% ipython --no-banner

In [1]: import numpy as np

In [2]: from numpy import linalg as LA

In [3]: np.set_printoptions(precision=3, suppress=True, linewidth=100, sign=" ")

In [4]: q, _ = LA.qr(np.array([[1.0, -0.1, -1.1, -1.8, -1.4, 1.1, 1.3],
   ...:     [0.8, 1.0, -0.8, -0.8, 0.6, -2.0, -1.0],
   ...:     [-1.6, 2.3, -0.5, 0.4, 1.1, -0.5, -0.2],
   ...:     [-3.0, 0.1, 0.3, -1.5, -0.4, 0.1, -1.4],
   ...:     [-0.9, -1.3, -1.6, 1.0, 0.8, 0.4, 2.8],
   ...:     [0.1, -0.1, -0.3, 0.4, -0.5, 0.7, 0.2],
   ...:     [-0.2, -1.7, -0.7, -0.8, 0.0, -0.9, -0.7]]))

In [5]: ev = np.array([2, 3, 2, 3, 2, 0, 3])

In [6]: m1 = q @ np.diag(ev) @ q.T

In [7]: m1
Out[7]: 
array([[ 2.166,  0.36 , -0.115,  0.332, -0.431,  0.41 ,  0.356],
       [ 0.36 ,  2.075,  0.01 ,  0.145,  0.024, -0.663, -0.582],
       [-0.115,  0.01 ,  2.674, -0.277, -0.369,  0.13 , -0.051],
       [ 0.332,  0.145, -0.277,  2.311, -0.057, -0.24 , -0.068],
       [-0.431,  0.024, -0.369, -0.057,  2.428,  0.391,  0.018],
       [ 0.41 , -0.663,  0.13 , -0.24 ,  0.391,  0.756, -0.427],
       [ 0.356, -0.582, -0.051, -0.068,  0.018, -0.427,  2.589]])

In [8]: # symmetric, so the eigenvalues are real

In [9]: U, sig, Vh = LA.svd(m1)

In [10]: V = Vh[:(sig > 1e-8).sum()]

In [11]: rng = np.random.default_rng(6481)

In [12]: x0 = m1[6] + 5 * m1[1] + rng.integers(2) * np.eye(7)[3]

In [13]: x0
Out[13]: array([ 2.158,  9.795, -0.002,  0.654,  0.139, -3.743, -0.322])

In [14]: print(np.allclose(V.T @ V @ x0, x0))
True

In [15]: np.round(LA.norm(x0 - V.T @ V @ x0), 3)
Out[15]: np.float64(0.0)

In [16]: np.trace(m1)
Out[16]: np.float64(15.0)

In [17]: assert m1 == m1.T
---------------------------------------------------------------------------
ValueError                                Traceback (most recent call last)
Cell In[17], line 1
----> 1 assert m1 == m1.T

ValueError: The truth value of an array with more than one element is ambiguous. Use a.any() or a.all()

In [18]: round(float(LA.det(m1)), 3)
Out[18]: -0.0

In [19]: U, sig, Vh = LA.svd(m1)

In [20]: sig.round(3) + 0
Out[20]: array([ 3.,  3.,  3.,  2.,  2.,  2.,  0.])

In [21]: B = U[:, :6] @ np.diag(sig[:6]) @ Vh[:6]

In [22]: round(LA.norm(m1 - B) / LA.norm(m1), 3)
Out[22]: np.float64(0.0)

In [23]: B
Out[23]: 
array([[ 2.166,  0.36 , -0.115,  0.332, -0.431,  0.41 ,  0.356],
       [ 0.36 ,  2.075,  0.01 ,  0.145,  0.024, -0.663, -0.582],
       [-0.115,  0.01 ,  2.674, -0.277, -0.369,  0.13 , -0.051],
       [ 0.332,  0.145, -0.277,  2.311, -0.057, -0.24 , -0.068],
       [-0.431,  0.024, -0.369, -0.057,  2.428,  0.391,  0.018],
       [ 0.41 , -0.663,  0.13 , -0.24 ,  0.391,  0.756, -0.427],
       [ 0.356, -0.582, -0.051, -0.068,  0.018, -0.427,  2.589]])

In [24]: print(np.round(LA.norm(m1 - B, 2), 3), round(sig[6], 3))
0.0 0.0

In [25]: x0 = np.array([-1, 1, -3, 2, -3, 1, -1])

In [26]: np.einsum("ij,j->i", B, x0)
Out[26]: array([ 0.552,  1.822, -7.163,  5.264, -5.464, -1.934, -3.993])

In [27]: print(np.sign((B @ x0).round(6)))
[ 1.  1. -1.  1. -1. -1. -1.]

In [28]: B @ (2 * x0)
Out[28]: array([  1.103,   3.644, -14.326,  10.529, -10.927,  -3.869,  -7.987])

In [29]: (B @ x0).argmax()
Out[29]: np.int64(3)

In [30]: B @ x0
Out[30]: array([ 0.552,  1.822, -7.163,  5.264, -5.464, -1.934, -3.993])

In [31]: B @ np.ones(7)
Out[31]: array([ 3.079,  1.369,  2.002,  2.145,  2.004,  0.358,  1.835])

In [32]: q, _ = LA.qr(np.array([[1.2, -0.3, 0.8, 1.1, -0.3],
    ...:     [-1.3, -0.7, 0.2, 0.9, 0.1],
    ...:     [1.0, 2.6, -0.7, 0.8, 0.1],
    ...:     [1.1, 0.5, 1.1, -1.2, 0.0],
    ...:     [0.6, 0.4, -0.5, 0.4, -1.5]]))

In [33]: V, _ = LA.qr(np.array([[1.0, 0.6, 0.8, -1.7],
    ...:     [0.1, 0.9, -0.6, -0.5],
    ...:     [0.0, 0.1, 0.6, 0.2],
    ...:     [-0.2, -0.2, -0.6, -1.5]]))

In [34]: sig = 20 * 0.2 ** np.arange(4)

In [35]: feats = q[:, :4] * sig @ V[:4]

In [36]: feats
Out[36]: 
array([[ 10.028,   0.861,  -1.21 ,  -1.536],
       [-10.645,   0.929,   1.475,   1.583],
       [  7.852,  -4.286,  -0.25 ,  -1.303],
       [  9.026,  -0.52 ,  -0.567,  -1.841],
       [  4.91 ,  -0.591,  -0.842,  -0.534]])

In [37]: B = feats + rng.integers(-2, 3, (5, 1)) @ rng.integers(-2, 3, (1, 4))

In [38]: B
Out[38]: 
array([[ 10.028,   0.861,  -1.21 ,  -1.536],
       [-11.645,  -1.071,   2.475,   0.583],
       [  8.852,  -2.286,  -1.25 ,  -0.303],
       [  9.026,  -0.52 ,  -0.567,  -1.841],
       [  2.91 ,  -4.591,   1.158,  -2.534]])

In [39]: print(np.round(LA.svd(B - feats, compute_uv=False), 3) + 0)
[ 6.481  0.     0.     0.   ]

In [40]: LA.matrix_rank(B - feats, tol=1e-8)
Out[40]: np.int64(1)

In [41]: B - feats
Out[41]: 
array([[ 0.,  0.,  0.,  0.],
       [-1., -2.,  1., -1.],
       [ 1.,  2., -1.,  1.],
       [ 0.,  0.,  0.,  0.],
       [-2., -4.,  2., -2.]])

In [42]: B = np.array([[-2, -2, -2], [0, 1, -2]])

In [43]: W2 = np.kron(B, feats)

In [44]: W2.shape
Out[44]: (10, 12)

In [45]: np.round(LA.norm(W2, 2), 3), np.round(LA.norm(B, 2) * LA.norm(feats, 2), 3)
Out[45]: (np.float64(70.799), np.float64(70.799))

In [46]: LA.matrix_rank(W2)
Out[46]: np.int64(8)

In [47]: x0 = np.array([3, 1, -1, 2])

In [48]: target = feats @ x0

In [49]: print(np.round(LA.pinv(feats) @ feats, 3) + 0)
[[ 1.  0.  0.  0.]
 [ 0.  1.  0.  0.]
 [ 0.  0.  1.  0.]
 [ 0.  0.  0.  1.]]

In [50]: target = target + 0.1 * rng.normal(size=5)

In [51]: target
Out[51]: array([ 28.948, -29.28 ,  16.734,  23.557,  13.859])

In [52]: c, *_ = LA.lstsq(feats, target)

In [53]: np.round(feats.T @ (target - feats @ c), 3) + 0
Out[53]: array([ 0.,  0.,  0.,  0.])

In [54]: [round(float(LA.norm(LA.solve(feats.T @ feats + lam * np.eye(4), feats.T @ target))), 2) for lam in (0, 1, 10, 100)]
Out[54]: [3.48, 3.0, 2.68, 2.08]

In [55]: print(c)
[ 2.789  0.963 -1.507  1.08 ]

In [56]: B = np.c_[feats[:, :3] @ np.array([[0, 1, 1], [3, 1, 1], [0, 3, 3]]), np.array([1, 1, 1, 0, 1])]

In [57]: B
Out[57]: 
array([[  2.582,   7.257,   7.257,   1.   ],
       [  2.788,  -5.29 ,  -5.29 ,   1.   ],
       [-12.857,   2.816,   2.816,   1.   ],
       [ -1.56 ,   6.804,   6.804,   0.   ],
       [ -1.774,   1.792,   1.792,   1.   ]])

In [58]: LA.norm(LA.qr(feats)[0].T @ B, axis=0) ** 2 / ((B ** 2).sum(axis=0) + 1e-12)
Out[58]: array([ 1.   ,  1.   ,  1.   ,  0.773])

In [59]: print(np.round(LA.norm(B - feats @ LA.lstsq(feats, B)[0], axis=0), 3) + 0)
[ 0.     0.     0.     0.952]

In [60]: X = np.load("test17.npy")

In [61]: X
Out[61]: 
array([[ 4,  2,  0,  0,  1,  3,  5,  3],
       [ 1,  3,  2,  1,  1,  5,  5,  5],
       [ 5,  5,  0,  0,  3,  0,  2,  5],
       [ 0,  3,  2,  1,  5,  1,  0,  0],
       [ 2,  2,  2,  3,  4,  5,  0,  3],
       [ 1,  0,  4,  5,  2,  3,  4,  5],
       [ 3,  0,  3,  2,  1,  3,  0,  5],
       [ 0,  1,  1,  1,  2,  2,  3,  5],
       [ 3,  5,  3,  2,  0,  2,  3,  2],
       [ 0,  3,  3,  1,  2,  3,  3,  0]])

In [62]: q, r_ = LA.qr(X)

In [63]: np.allclose(r_.T @ r_, X.T @ X)
Out[63]: True

In [64]: q.shape, r_.shape
Out[64]: ((10, 8), (8, 8))

In [65]: round(np.trace(q @ q.T), 3)
Out[65]: np.float64(8.0)

In [66]: x0 = np.array([2, 1, 3, 3, 2, 4, 4, 1])

In [67]: target = X @ x0

In [68]: print(np.round(LA.pinv(X) @ X, 3) + 0)
[[ 1.  0.  0.  0.  0.  0.  0.  0.]
 [ 0.  1.  0.  0.  0.  0.  0.  0.]
 [ 0.  0.  1.  0.  0.  0.  0.  0.]
 [ 0.  0.  0.  1.  0.  0.  0.  0.]
 [ 0.  0.  0.  0.  1.  0.  0.  0.]
 [ 0.  0.  0.  0.  0.  1.  0.  0.]
 [ 0.  0.  0.  0.  0.  0.  1.  0.]
 [ 0.  0.  0.  0.  0.  0.  0.  1.]]

In [69]: target = target + 0.1 * rng.normal(size=10)

In [70]: target
Out[70]: array([ 47.038,  60.919,  34.169,  25.992,  52.079,  65.899,  40.035,  35.863,  48.094,  43.156])

In [71]: c, *_ = LA.lstsq(X, target)

In [72]: c
Out[72]: array([ 2.041,  1.012,  3.02 ,  2.985,  2.   ,  4.006,  3.988,  0.975])

In [73]: [round(float(LA.norm(LA.solve(X.T @ X + lam * np.eye(8), X.T @ target))), 2) for lam in (0, 1, 10, 100)]
Out[73]: [7.75, 7.63, 7.1, 5.65]

In [74]: round(float(LA.norm(target - X @ c)), 3)
Out[74]: 0.148

In [75]: data = np.load("x.npy")

In [76]: print(data)
[[ 0 -3 -1 -3  3  1  3 -3 -3 -3]
 [-3  0 -3 -1 -3  3  1  3 -3 -3]
 [-1 -3  0 -3 -1 -3  3  1  3 -3]
 [-3 -1 -3  0 -3 -1 -3  3  1  3]
 [ 3 -3 -1 -3  0 -3 -1 -3  3  1]
 [ 1  3 -3 -1 -3  0 -3 -1 -3  3]
 [ 3  1  3 -3 -1 -3  0 -3 -1 -3]
 [-3  3  1  3 -3 -1 -3  0 -3 -1]
 [-3 -3  3  1  3 -3 -1 -3  0 -3]
 [-3 -3 -3  3  1  3 -3 -1 -3  0]]

In [77]: x0 = np.array([-3, -3, 2, -1, 2, -1, 1, -2, -3, 0])

In [78]: target = data @ x0

In [79]: target
Out[79]: array([ 33,  -1,   8, -11,   0, -15,   7,   0,  37,  16])

In [80]: print(np.round(LA.solve(data, target + data[:, 2]), 3) + 0)
[-3. -3.  3. -1.  2. -1.  1. -2. -3.  0.]

In [81]: np.round(LA.solve(data, 3 * target), 3) + 0
Out[81]: array([-9., -9.,  6., -3.,  6., -3.,  3., -6., -9.,  0.])

In [82]: np.round(LA.solve(data, target), 3) + 0
Out[82]: array([-3., -3.,  2., -1.,  2., -1.,  1., -2., -3.,  0.])

In [83]: labels = rng.permutation(10)

In [84]: labels
Out[84]: array([ 8,  2,  4,  3,  6,  5,  9,  7,  0,  1])

In [85]: B = data[labels][:, labels]

In [86]: np.diag(B)
Out[86]: array([ 0,  0,  0,  0,  0,  0,  0,  0,  0,  0])

In [87]: round(float(LA.det(B)), 3), np.round(LA.det(data[labels]), 3)
Out[87]: (179655.0, np.float64(-179655.0))

In [88]: np.sort(np.abs(LA.eigvals(B)))
Out[88]: array([  0.155,   0.521,   1.295,   2.411,   7.539,   8.   ,   8.474,   9.168,  10.687,  14.259])

In [89]: B
Out[89]: 
array([[ 0,  3,  3,  1, -1, -3, -3, -3, -3, -3],
       [ 3,  0, -1, -3,  3, -3, -3,  1, -1, -3],
       [ 3, -1,  0, -3, -1, -3,  1, -3,  3, -3],
       [ 1, -3, -3,  0, -3, -1,  3,  3, -3, -1],
       [-1,  3, -1, -3,  0, -3, -3, -3,  3,  1],
       [-3, -3, -3, -1, -3,  0,  3, -1,  1,  3],
       [-3, -3,  1,  3, -3,  3,  0, -1, -3, -3],
       [-3,  1, -3,  3, -3, -1, -1,  0, -3,  3],
       [-3, -1,  3, -3,  3,  1, -3, -3,  0, -3],
       [-3, -3, -3, -1,  1,  3, -3,  3, -3,  0]])

In [90]: A = np.load("w.npy")

In [91]: print(A)
[[ 2  2  1  2  0 -1]
 [-2 -2 -1 -2  0  1]
 [-6 -6 -3 -6  0  3]
 [-6 -6 -3 -6  0  3]
 [-2 -2 -1 -2  0  1]
 [ 4  4  2  4  0 -2]]

In [92]: U, sig, Vh = LA.svd(A)

In [93]: print(np.argmax(sig[:-1] / (sig[1:] + 1e-6)) + 1)
1

In [94]: B = U[:, :1] @ np.diag(sig[:1]) @ Vh[:1]

In [95]: print(B)
[[ 2.  2.  1.  2.  0. -1.]
 [-2. -2. -1. -2.  0.  1.]
 [-6. -6. -3. -6.  0.  3.]
 [-6. -6. -3. -6.  0.  3.]
 [-2. -2. -1. -2.  0.  1.]
 [ 4.  4.  2.  4.  0. -2.]]

In [96]: print(LA.matrix_rank(B))
1

In [97]: print(round(np.abs(A - B).max(), 3))
0.0

In [98]: round(float(LA.norm(A - B, 2)), 3), round(sig[1], 3)
Out[98]: (0.0, np.float64(0.0))

In [99]: LA.lstsq(B[:-1].T, B[-1])[2]
Out[99]: np.int32(1)

In [100]: np.abs(np.diag(LA.qr(B)[1])) > 1e-9
Out[100]: array([ True, False, False, False, False, False])

In [101]: print(B @ LA.pinv(B) @ B)
[[ 2.  2.  1.  2.  0. -1.]
 [-2. -2. -1. -2.  0.  1.]
 [-6. -6. -3. -6.  0.  3.]
 [-6. -6. -3. -6.  0.  3.]
 [-2. -2. -1. -2.  0.  1.]
 [ 4.  4.  2.  4.  0. -2.]]

In [102]: print(np.allclose(B[:-1].T @ LA.lstsq(B[:-1].T, B[-1])[0], B[-1]))
True
